$ python3 -q
>>> import numpy as np
>>> import numpy.linalg as la
>>> np.set_printoptions(precision=2, suppress=True, linewidth=100)
>>> rng = np.random.default_rng(91832)
>>> data = np.eye(4, dtype=int)[rng.permutation(4)]
>>> print(data)
[[0 0 1 0]
 [0 0 0 1]
 [1 0 0 0]
 [0 1 0 0]]
>>> assert data == data.T
Traceback (most recent call last):
  File "<python-input-6>", line 1, in <module>
    assert data == data.T
           ^^^^^^^^^^^^^^
ValueError: The truth value of an array with more than one element is ambiguous. Use a.any() or a.all()
>>> print(np.sort(np.abs(la.eigvals(data))))
[1. 1. 1. 1.]
>>> print(np.allclose(data, data.T))
True
>>> print(round(float(la.det(data)), 2))
1.0
>>> print(np.allclose(data @ data.T, data.T @ data))
True
>>> print(np.round(np.abs(la.eigvals(data)).max(), 2))
1.0
>>> print((data - data.T) / 2)
[[0. 0. 0. 0.]
 [0. 0. 0. 0.]
 [0. 0. 0. 0.]
 [0. 0. 0. 0.]]
>>> print(la.matrix_power(data, 3))
[[0 0 1 0]
 [0 0 0 1]
 [1 0 0 0]
 [0 1 0 0]]
>>> w, evecs = la.eigh(data)
>>> vec = np.array([-1, -1, 1, -2])
>>> print(vec @ data @ vec)
2
>>> print(la.eigvalsh(data[1:, 1:]))
[-1.  0.  1.]
>>> print(evecs * np.maximum(w, 0) @ evecs.T)
[[0.5 0.  0.5 0. ]
 [0.  0.5 0.  0.5]
 [0.5 0.  0.5 0. ]
 [0.  0.5 0.  0.5]]
>>> print(np.round(evecs * np.abs(w) @ evecs.T, 2) + 0)
[[1. 0. 0. 0.]
 [0. 1. 0. 0.]
 [0. 0. 1. 0.]
 [0. 0. 0. 1.]]
>>> print(np.round(vec @ data @ vec / (vec @ vec), 2), w[0], w[-1])
0.29 -1.0 1.0
>>> print(data @ np.ones(4))
[1. 1. 1. 1.]
>>> print(data.sum(axis=1))
[1 1 1 1]
>>> print(la.matrix_power(data, 100))
[[1 0 0 0]
 [0 1 0 0]
 [0 0 1 0]
 [0 0 0 1]]
>>> print(la.matrix_power(data, 2))
[[1 0 0 0]
 [0 1 0 0]
 [0 0 1 0]
 [0 0 0 1]]
>>> p = np.eye(4)[0]
>>> for _ in range(6):
...     p = p @ data
...     print(p.round(2))
... 
[0. 0. 1. 0.]
[1. 0. 0. 0.]
[0. 0. 1. 0.]
[1. 0. 0. 0.]
[0. 0. 1. 0.]
[1. 0. 0. 0.]
>>> O, evecs = la.qr(data[:, :2])[0], la.qr(data[:, 2:])[0]
>>> sig = la.svd(O.T @ evecs, compute_uv=False)
>>> print((sig > 0.9).sum())
0
>>> print(round(float(la.norm(O @ O.T - evecs @ evecs.T, 2)), 2))
1.0
>>> lab = rng.permutation(4)
>>> other = data[:, lab] * rng.choice([-1, 1], 4)
>>> print(other)
[[ 0  0  0 -1]
 [-1  0  0  0]
 [ 0  0 -1  0]
 [ 0 -1  0  0]]
>>> U, _, Vt = la.svd(data.T @ other)
>>> print(lab)
[3 1 0 2]
>>> print(la.lstsq(data, other)[0])
[[ 0.  0. -1.  0.]
 [ 0. -1.  0.  0.]
 [ 0.  0.  0. -1.]
 [-1.  0.  0.  0.]]
>>> X = np.array([[-4, -2, -3], [-2, 2, 3], [-3, 3, -4]])
>>> # equal to its transpose
>>> O = X.astype(float).copy()
>>> for j in range(3):
...     O[:, j] -= O[:, :j] @ (O[:, :j].T @ O[:, j])
...     O[:, j] /= la.norm(O[:, j])
... 
>>> print(np.round(O.T @ X, 2) + 0)
[[ 5.39 -0.93  3.34]
 [ 0.    4.02  0.77]
 [ 0.    0.    4.71]]
>>> A = np.load("out6.npy")
>>> print(A)
[[3 3 0]
 [2 3 0]
 [4 3 2]
 [2 1 0]
 [5 2 4]
 [2 1 0]
 [3 4 0]
 [4 2 2]
 [4 3 2]
 [3 2 0]
 [3 3 0]
 [4 2 2]
 [4 2 2]
 [5 3 4]
 [3 1 0]
 [3 3 0]
 [5 2 4]
 [3 4 0]
 [5 1 4]
 [3 3 0]
 [4 4 2]
 [5 2 4]
 [5 4 4]
 [4 3 2]]
>>> # rows 3 and 5 are equal
>>> th = np.radians(72)
>>> r_ = np.eye(3)
>>> r_[1, 1] = r_[0, 0] = np.cos(th)
>>> r_[1, 0], r_[0, 1] = -np.sin(th), np.sin(th)
>>> print(r_)
[[ 0.31  0.95  0.  ]
 [-0.95  0.31  0.  ]
 [ 0.    0.    1.  ]]
>>> other = A @ r_.T
>>> print(np.allclose(la.norm(A, axis=1), la.norm(other, axis=1)))
True
>>> print(round(float(la.det(r_)), 2), round(np.trace(r_), 2))
1.0 1.62
>>> Xc = A - A.mean(axis=0)
>>> evecs = la.svd(Xc)[2][:1]
>>> other = Xc - Xc @ evecs.T @ evecs
>>> print((Xc @ evecs.T).std(axis=0))
[1.89]
>>> t3 = np.stack([A, 2 * A, A[::-1]])
>>> print(t3.sum(axis=0))
[[13 12  2]
 [11 13  4]
 [17 11 10]
 [10  7  2]
 [18  9 12]
 [11  4  4]
 [12 16  0]
 [17  8 10]
 [15 12  6]
 [12  7  0]
 [14 12  4]
 [16  8  8]
 [16  8  8]
 [18 12 12]
 [12  5  0]
 [13 12  2]
 [19  8 14]
 [12 16  0]
 [17  4 12]
 [14 11  4]
 [14 13  6]
 [19  9 14]
 [17 15 12]
 [15 12  6]]
>>> E = 0.7 ** np.abs(np.subtract.outer(np.arange(3), np.arange(3)))
>>> print(E)
[[1.   0.7  0.49]
 [0.7  1.   0.7 ]
 [0.49 0.7  1.  ]]
>>> # symmetric
>>> vec = np.array([3, 0, 0])
>>> a = np.maximum(E @ vec, 0)
>>> print(np.maximum(E @ (3 * vec), 0))
[9.   6.3  4.41]
>>> print(E.T @ a)
[5.19 5.23 4.41]
>>> print(np.flatnonzero(a > 1e-9))
[0 1 2]
>>> print(np.maximum(E @ vec, 0) - np.maximum(-E @ vec, 0))
[3.   2.1  1.47]
>>> arr = np.loadtxt("layer16.csv", delimiter=",")
>>> print(arr)
[[-0.5  -0.3  -3.  ]
 [ 1.64  0.8  -0.1 ]
 [-1.42 -0.7   0.6 ]
 [ 1.23  0.6   1.8 ]
 [ 2.17  1.1   0.8 ]
 [ 2.37  1.2  -0.5 ]
 [ 1.87  0.9   0.5 ]
 [ 1.26  0.6   2.5 ]
 [-1.57 -0.8  -0.5 ]
 [-2.65 -1.3  -1.2 ]
 [-0.78 -0.4   0.2 ]
 [-0.39 -0.2  -0.4 ]
 [-0.16 -0.1   0.2 ]
 [ 1.05  0.5  -0.9 ]
 [-6.23 -3.1   0.4 ]
 [-0.55 -0.3   0.2 ]]
>>> U, sig, Vt = la.svd(arr)
>>> print(sig)
[9.56 4.67 0.08]
>>> other = U[:, :2] @ np.diag(sig[:2]) @ Vt[:2]
>>> print(la.matrix_rank(other))
2
>>> print(round(float(np.abs(arr - other).max()), 2))
0.03
>>> M = np.load("arr.npy")
>>> print(M)
[[-2.  9. -5.]
 [ 0.  1.  2.]
 [ 0.  0.  0.]]
>>> # rows and columns are dependent
>>> lab = rng.permutation(3)
>>> print(lab)
[2 1 0]
>>> other = M[lab][:, lab]
>>> print(other)
[[ 0.  0.  0.]
 [ 2.  1.  0.]
 [-5.  9. -2.]]
>>> print(np.sort(np.abs(la.eigvals(other))))
[0. 1. 2.]
>>> print(round(float(la.det(other)), 2), round(float(la.det(M[lab])), 2))
0.0 0.0
>>> print(np.trace(other))
-1.0
>>> print(np.allclose(other, M))
False
>>> K = np.array([[-4.98, -14.53, 0.0],
...     [-4.91, -14.38, 0.0],
...     [-2.21, -8.91, 0.0],
...     [0.19, -2.1, 0.0],
...     [0.28, -1.41, 0.0],
...     [0.28, -1.39, 0.0],
...     [0.05, -0.04, 0.0],
...     [0.04, -0.03, 0.0],
...     [2.38, 0.41, 0.0],
...     [5.67, 1.71, 0.0],
...     [17.87, 8.26, 0.0],
...     [18.22, 8.47, 0.0],
...     [19.54, 9.26, 0.0]])
>>> print(K)
[[ -4.98 -14.53   0.  ]
 [ -4.91 -14.38   0.  ]
 [ -2.21  -8.91   0.  ]
 [  0.19  -2.1    0.  ]
 [  0.28  -1.41   0.  ]
 [  0.28  -1.39   0.  ]
 [  0.05  -0.04   0.  ]
 [  0.04  -0.03   0.  ]
 [  2.38   0.41   0.  ]
 [  5.67   1.71   0.  ]
 [ 17.87   8.26   0.  ]
 [ 18.22   8.47   0.  ]
 [ 19.54   9.26   0.  ]]
>>> # null space of dimension 1
>>> w, evecs = la.eigh(data)
>>> print(la.eigvalsh(data + 5 * np.eye(4)))
[4. 4. 6. 6.]
>>> print(la.svd(data, compute_uv=False))
[1. 1. 1. 1.]
>>> print(np.unique(w.round(6) + 0, return_counts=True)[1])
[2 2]
>>> print(np.round(evecs.T @ evecs, 2) + 0)
[[1. 0. 0. 0.]
 [0. 1. 0. 0.]
 [0. 0. 1. 0.]
 [0. 0. 0. 1.]]
>>> print(w)
[-1. -1.  1.  1.]
>>> print(w.sum(), np.trace(data))
0.0 0
>>> m1, _ = la.qr(np.array([[-0.3, -0.4, 0.7, 0.5],
...     [-0.6, -2.4, 0.2, 0.5],
...     [-1.2, -0.9, 0.4, 0.0],
...     [-1.4, -0.3, -0.2, 0.4]]))
>>> print(m1)
[[-0.15 -0.08  0.85  0.51]
 [-0.31 -0.92 -0.22  0.13]
 [-0.61  0.03  0.32 -0.72]
 [-0.71  0.39 -0.37  0.45]]
>>> # orthonormal columns
>>> print(np.sort(np.abs(la.eigvals(m1))))
[1. 1. 1. 1.]
>>> print((m1 - m1.T) / 2)
[[ 0.    0.11  0.73  0.61]
 [-0.11  0.   -0.12 -0.13]
 [-0.73  0.12  0.   -0.18]
 [-0.61  0.13  0.18  0.  ]]
>>> print(m1 @ m1)
[[-0.83  0.3  -0.02 -0.47]
 [ 0.37  0.91 -0.18 -0.06]
 [ 0.4  -0.25 -0.15 -0.87]
 [-0.11 -0.13 -0.97  0.16]]
>>> print((m1 + m1.T) / 2)
[[-0.15 -0.19  0.12 -0.1 ]
 [-0.19 -0.92 -0.1   0.26]
 [ 0.12 -0.1   0.32 -0.54]
 [-0.1   0.26 -0.54  0.45]]
>>> print(np.allclose(m1, m1.T))
False
>>> print(round(la.det(m1), 2))
-1.0
